$ python -q
>>> import numpy as np
>>> import numpy.linalg as la
>>> np.set_printoptions(precision=3, suppress=True, linewidth=200, legacy="1.25")
>>> def rnd(a):
...     return np.round(a, 3) + 0
... 
>>> J = np.load("arr.npy")
>>> J
array([[0, 0, 0, 3, 3, 3, 2],
       [0, 0, 0, 3, 3, 3, 2],
       [1, 0, 0, 3, 6, 3, 0],
       [3, 0, 0, 1, 6, 0, 2],
       [0, 0, 1, 2, 3, 1, 3],
       [4, 0, 0, 2, 9, 1, 0],
       [6, 0, 0, 0, 9, 0, 1],
       [2, 0, 0, 2, 6, 1, 1],
       [3, 0, 0, 1, 6, 0, 2],
       [4, 0, 0, 2, 9, 1, 0],
       [4, 0, 0, 2, 9, 1, 0],
       [2, 0, 0, 2, 6, 1, 1],
       [0, 0, 0, 3, 3, 3, 2],
       [0, 0, 0, 3, 3, 3, 2]])
>>> np.abs(np.diag(la.qr(J)[1])) > 1e-9
array([ True, False,  True,  True,  True,  True,  True])
>>> rnd(J @ la.pinv(J) @ J)
array([[0., 0., 0., 3., 3., 3., 2.],
       [0., 0., 0., 3., 3., 3., 2.],
       [1., 0., 0., 3., 6., 3., 0.],
       [3., 0., 0., 1., 6., 0., 2.],
       [0., 0., 1., 2., 3., 1., 3.],
       [4., 0., 0., 2., 9., 1., 0.],
       [6., 0., 0., 0., 9., 0., 1.],
       [2., 0., 0., 2., 6., 1., 1.],
       [3., 0., 0., 1., 6., 0., 2.],
       [4., 0., 0., 2., 9., 1., 0.],
       [4., 0., 0., 2., 9., 1., 0.],
       [2., 0., 0., 2., 6., 1., 1.],
       [0., 0., 0., 3., 3., 3., 2.],
       [0., 0., 0., 3., 3., 3., 2.]])
>>> la.lstsq(J[:-1].T, J[-1])[2]
6
>>> r = la.matrix_rank(J)
>>> r
6
>>> N = la.svd(J)[2][r:].T
>>> la.matrix_rank(J.T @ J), la.matrix_rank(J @ J.T)
(6, 6)
>>> N.shape
(7, 1)
>>> rnd(J @ N)
array([[0.],
       [0.],
       [0.],
       [0.],
       [0.],
       [0.],
       [0.],
       [0.],
       [0.],
       [0.],
       [0.],
       [0.],
       [0.],
       [0.]])
>>> rnd(N @ N.T)
array([[0., 0., 0., 0., 0., 0., 0.],
       [0., 1., 0., 0., 0., 0., 0.],
       [0., 0., 0., 0., 0., 0., 0.],
       [0., 0., 0., 0., 0., 0., 0.],
       [0., 0., 0., 0., 0., 0., 0.],
       [0., 0., 0., 0., 0., 0., 0.],
       [0., 0., 0., 0., 0., 0., 0.]])
>>> rnd(N[:, 0] / N[np.abs(N[:, 0]).round(6).argmax(), 0])
array([0., 1., 0., 0., 0., 0., 0.])
>>> K = np.load("a.npy")
>>> K
array([[1.   , 0.2  , 0.04 , 0.008, 0.002],
       [0.2  , 1.   , 0.2  , 0.04 , 0.008],
       [0.04 , 0.2  , 1.   , 0.2  , 0.04 ],
       [0.008, 0.04 , 0.2  , 1.   , 0.2  ],
       [0.002, 0.008, 0.04 , 0.2  , 1.   ]])
>>> proj = np.triu(np.array([[2, 3, 2, 1, 3],
...     [3, 0, 3, 0, 0],
...     [1, 2, 2, 1, 0],
...     [1, 2, 3, 3, 3],
...     [3, 3, 2, 3, 3]]), 1) + np.eye(5)
>>> M2 = proj @ K @ la.inv(proj)
>>> rnd(la.det(M2))
0.849
>>> la.matrix_rank(M2)
5
>>> rnd(np.trace(M2)), np.trace(K)
(5.0, 5.0)
>>> vec = np.array([8, -9, 4, -4, -9])
>>> a = np.maximum(K @ vec, 0)
>>> rnd(a)
array([6.31, 0.  , 1.36, 0.  , 0.  ])
>>> np.maximum(K @ (3 * vec), 0)
array([18.93,  0.  ,  4.08,  0.  ,  0.  ])
>>> K * (a > 1e-9)[:, None]
array([[1.   , 0.2  , 0.04 , 0.008, 0.002],
       [0.   , 0.   , 0.   , 0.   , 0.   ],
       [0.04 , 0.2  , 1.   , 0.2  , 0.04 ],
       [0.   , 0.   , 0.   , 0.   , 0.   ],
       [0.   , 0.   , 0.   , 0.   , 0.   ]])
>>> W0 = np.load("case17.npy")
>>> W0
array([[-3, -2, -1,  0],
       [ 1,  2,  3,  4],
       [ 5,  6,  7,  8],
       [ 9, 10, 11, 12],
       [13, 14, 15, 16],
       [17, 18, 19, 20],
       [21, 22, 23, 24],
       [25, 26, 27, 28]])
>>> rnd(la.norm(W0, 2) / la.norm(W0))
0.999
>>> [round(float(x), 3) for x in la.svd(W0, compute_uv=False)[:3]]
[87.83, 3.733, 0.0]
>>> Uu, s, Vt = la.svd(W0)
>>> vecs = Vt[:(s > 1e-8).sum()]
>>> rng = np.random.default_rng(1842)
>>> vec = W0[0] + -3 * W0[2] + rng.integers(2) * np.eye(4)[2]
>>> vec
array([-18., -20., -21., -24.])
>>> np.allclose(vecs.T @ vecs @ vec, vec)
False
>>> rnd(np.diag(vecs.T @ vecs))
array([0.7, 0.3, 0.3, 0.7])
>>> rnd(vecs.T @ vecs)
array([[ 0.7,  0.4,  0.1, -0.2],
       [ 0.4,  0.3,  0.2,  0.1],
       [ 0.1,  0.2,  0.3,  0.4],
       [-0.2,  0.1,  0.4,  0.7]])
>>> Uu, s, Vt = la.svd(W0)
>>> rnd(s)
array([87.83 ,  3.733,  0.   ,  0.   ])
>>> M2 = Uu[:, :2] @ np.diag(s[:2]) @ Vt[:2]
>>> rnd(np.abs(W0 - M2).max())
0.0
>>> arr = np.array([[2, 2, 1], [2, 2, 2], [1, 2, 2]])
>>> O, vecs = la.qr(arr[:, :2])[0], la.qr(arr[:, 2:])[0]
>>> s = la.svd(O.T @ vecs, compute_uv=False)
>>> rnd(np.degrees(np.arccos(s.clip(0, 1))))
array([13.633])
>>> rnd(la.norm(O @ O.T - vecs @ vecs.T, 2))
1.0
>>> M2 = arr + rng.integers(-2, 3, (3, 1)) @ rng.integers(-2, 3, (1, 3))
>>> M2
array([[ 4,  1,  0],
       [-2,  4,  4],
       [ 1,  2,  2]])
>>> np.abs(M2 - arr).sum(axis=1)
array([4, 8, 0])
>>> arr - arr[0]
array([[ 0,  0,  0],
       [ 0,  0,  1],
       [-1,  0,  1]])
>>> arr.sum(axis=0)
array([5, 6, 5])
>>> rnd(la.svd(arr, compute_uv=False))
array([5.372, 1.   , 0.372])
>>> np.count_nonzero(arr)
9
>>> feats = np.load("out4.npy")
>>> feats
array([[ 0.,  0.,  0.,  0., -1., -1.,  0.],
       [ 0.,  0., -1., -1.,  0.,  0., -1.],
       [ 0., -1.,  0., -1.,  0.,  0., -1.],
       [ 0., -1., -1.,  0.,  0.,  0., -1.],
       [-1.,  0.,  0.,  0.,  0., -1.,  0.],
       [-1.,  0.,  0.,  0., -1.,  0.,  0.],
       [ 0., -1., -1., -1.,  0.,  0.,  0.]])
>>> z = rng.permutation(7)
>>> M2 = feats[:, z] * rng.choice([-1, 1], 7)
>>> M2
array([[-1., -0.,  0.,  1., -0., -0.,  0.],
       [ 0.,  1.,  0., -0.,  1.,  1.,  0.],
       [ 0.,  1., -1., -0.,  1., -0.,  0.],
       [ 0.,  1., -1., -0., -0.,  1.,  0.],
       [ 0., -0.,  0.,  1., -0., -0., -1.],
       [-1., -0.,  0., -0., -0., -0., -1.],
       [ 0., -0., -1., -0.,  1.,  1.,  0.]])
>>> Uu, _, Vt = la.svd(feats.T @ M2)
>>> rnd(Uu @ Vt)
array([[ 0.,  0.,  0.,  0.,  0.,  0.,  1.],
       [ 0.,  0.,  1.,  0.,  0.,  0.,  0.],
       [ 0.,  0.,  0.,  0.,  0., -1.,  0.],
       [ 0.,  0.,  0.,  0., -1.,  0.,  0.],
       [ 1.,  0.,  0.,  0.,  0.,  0.,  0.],
       [ 0.,  0.,  0., -1.,  0.,  0.,  0.],
       [ 0., -1.,  0.,  0.,  0.,  0.,  0.]])
>>> X = np.array([[0.0, 1.0], [1.0, 0.0]])
>>> rnd(la.norm(X, axis=0))
array([1., 1.])
>>> A = np.array([[0, 2, 0, 1, 8, 1, 1, 2],
...     [0, 0, 1, 1, 0, 1, 2, 0],
...     [2, 2, 0, 1, 8, 2, 1, 1],
...     [1, 0, 1, 1, 0, 2, 0, 1]])
>>> blk = np.stack([A, 5 * A, A[::-1]])
>>> la.matrix_rank(blk.reshape(3, -1))
2
>>> la.matrix_rank(blk)
array([4, 4, 4])
>>> blk.shape
(3, 4, 8)
>>> M2 = A / np.sqrt((A ** 2).mean(axis=1, keepdims=True))
>>> la.matrix_rank(A - A.mean(axis=1, keepdims=True))
4
>>> rnd(M2[0])
array([0.   , 0.653, 0.   , 0.327, 2.613, 0.327, 0.327, 0.653])
>>> rnd(la.norm(M2, axis=1))
array([2.828, 2.828, 2.828, 2.828])
>>> la.matrix_rank(M2) == la.matrix_rank(A)
True
>>> M2 = A / la.norm(A, axis=1, keepdims=True)
>>> gram = M2 @ M2.T
>>> rnd(gram)
array([[1.   , 0.175, 0.961, 0.204],
       [0.175, 1.   , 0.213, 0.535],
       [0.961, 0.213, 1.   , 0.318],
       [0.204, 0.535, 0.318, 1.   ]])
>>> np.argwhere(np.triu(np.abs(gram) > 0.95, 1))
array([[0, 2]])
>>> rnd(la.norm(M2, axis=1))
array([1., 1., 1., 1.])
>>> w, vecs = la.eigh(X)
>>> (w > 1e-8).sum(), (w < -1e-8).sum()
(1, 1)
>>> w
array([-1.,  1.])
>>> rnd(la.eigvalsh(X + -1 * np.eye(2)))
array([-2.,  0.])
>>> rnd(np.abs(vecs[:, -1]))
array([0.707, 0.707])
>>> rnd(vecs.T @ X @ vecs)
array([[-1.,  0.],
       [ 0.,  1.]])
>>> np.abs(vecs[:, -1]).round(6).argmax()
0
>>> w.sum(), np.trace(X)
(0.0, 0.0)
>>> M = np.load("run10.npy")
>>> M
array([[1, 3, 0, 0, 0, 3, 1, 3],
       [2, 1, 3, 0, 1, 3, 2, 2],
       [3, 0, 0, 3, 3, 3, 1, 0],
       [0, 3, 3, 0, 3, 1, 3, 0],
       [1, 3, 0, 0, 3, 2, 1, 0],
       [3, 0, 3, 3, 1, 2, 3, 1],
       [1, 1, 3, 0, 3, 2, 3, 2],
       [1, 1, 3, 1, 0, 0, 3, 0]])
>>> gram = M.T @ M
>>> np.trace(gram), (M ** 2).sum()
(259, 259)
>>> rnd(la.eigvalsh(gram)[::-1])
array([176.87 ,  29.01 ,  27.39 ,  18.14 ,   5.929,   1.388,   0.238,   0.035])
>>> np.allclose(gram, gram.T)
True
>>> rnd(la.svd(M, compute_uv=False) ** 2)
array([176.87 ,  29.01 ,  27.39 ,  18.14 ,   5.929,   1.388,   0.238,   0.035])
>>> la.matrix_rank(gram)
8
>>> def softmax(z):
...     e = np.exp(z - z.max(axis=-1, keepdims=True))
...     return e / e.sum(axis=-1, keepdims=True)
... 
>>> rnd(softmax(M[0]))
array([0.04 , 0.292, 0.015, 0.015, 0.015, 0.292, 0.04 , 0.292])
>>> rnd(softmax(M[0] + 4))
array([0.04 , 0.292, 0.015, 0.015, 0.015, 0.292, 0.04 , 0.292])
>>> rnd(softmax(M).sum(axis=1))
array([1., 1., 1., 1., 1., 1., 1., 1.])
>>> scores = M @ M.T / np.sqrt(8)
>>> rnd(softmax(scores)[0] @ M)
array([1.086, 2.774, 0.335, 0.028, 0.221, 2.942, 1.15 , 2.822])
>>> (K + K.T) / 2
array([[1.   , 0.2  , 0.04 , 0.008, 0.002],
       [0.2  , 1.   , 0.2  , 0.04 , 0.008],
       [0.04 , 0.2  , 1.   , 0.2  , 0.04 ],
       [0.008, 0.04 , 0.2  , 1.   , 0.2  ],
       [0.002, 0.008, 0.04 , 0.2  , 1.   ]])
>>> np.allclose(K @ K.T, K.T @ K)
True
>>> rnd(np.abs(la.eigvals(K)).max())
1.399
>>> np.allclose(K, K.T)
True
>>> w, vecs = la.eig(X)
>>> rnd(np.sort(la.eigvals(X.T)))
array([-1.,  1.])
>>> np.prod(w)
-1.0
>>> rnd(np.sort(la.eigvals(la.inv(X))))
array([-1.,  1.])
>>> rnd(np.sort(la.eigvals(X @ X)))
array([1., 1.])
>>> X @ vecs[:, 0] - w[0] * vecs[:, 0]
array([0., 0.])
>>> r0, g = M[7], M[0]
>>> r0 @ r0
21
>>> p = (r0 @ g) / (r0 @ r0) * r0
>>> rnd(la.norm(r0 + g) ** 2 + la.norm(r0 - g) ** 2)
100.0
>>> rnd((g - p) @ r0)
0.0
